% python3 -q
>>> import numpy as np
>>> from numpy import linalg as LA
>>> np.set_printoptions(precision=3, suppress=True, linewidth=160)
>>> rd = lambda a: np.round(a, 3) + 0
>>> W0 = np.array([[2, 6, -11, -15],
...     [6, -2, 16, 0],
...     [-11, 16, 12, -2],
...     [-15, 0, -2, -18]])
>>> W0
array([[  2,   6, -11, -15],
       [  6,  -2,  16,   0],
       [-11,  16,  12,  -2],
       [-15,   0,  -2, -18]])
>>> # symmetric
>>> out = W0 / LA.norm(W0, axis=1, keepdims=True)
>>> G = out @ out.T
>>> rd(LA.norm(out, axis=1))
array([1., 1., 1., 1.])
>>> (np.abs(G) > 0.9).astype(int)
array([[1, 0, 0, 0],
       [0, 1, 0, 0],
       [0, 0, 1, 0],
       [0, 0, 0, 1]])
>>> np.argwhere(np.triu(np.abs(G) > 0.95, 1))
array([], shape=(0, 2), dtype=int64)
>>> (G - 2 * np.eye(4)).round(6).argmax(axis=1)
array([3, 2, 3, 0])
>>> rd(np.degrees(np.arccos(np.clip(G[1, 2], -1, 1))))
np.float64(76.205)
>>> rd(G[1])
array([-0.521,  1.   ,  0.238, -0.302])
>>> evals, vecs = LA.eigh(W0)
>>> x = np.array([8, -5, -8, 7])
>>> (np.sign(vecs[:, -1].round(6)) == np.sign(vecs[0, -1].round(6))).astype(int)
array([1, 0, 0, 0])
>>> np.abs(W0).sum(axis=1).max(), rd(np.abs(evals).max())
(np.int64(41), np.float64(29.101))
>>> rd(LA.eigvalsh(W0[1:, 1:]))
array([-18.275, -12.258,  22.533])
>>> rd(x @ W0 @ x / (x @ x)), rd(evals[0]), rd(evals[-1])
(np.float64(3.545), np.float64(-29.101), np.float64(24.544))
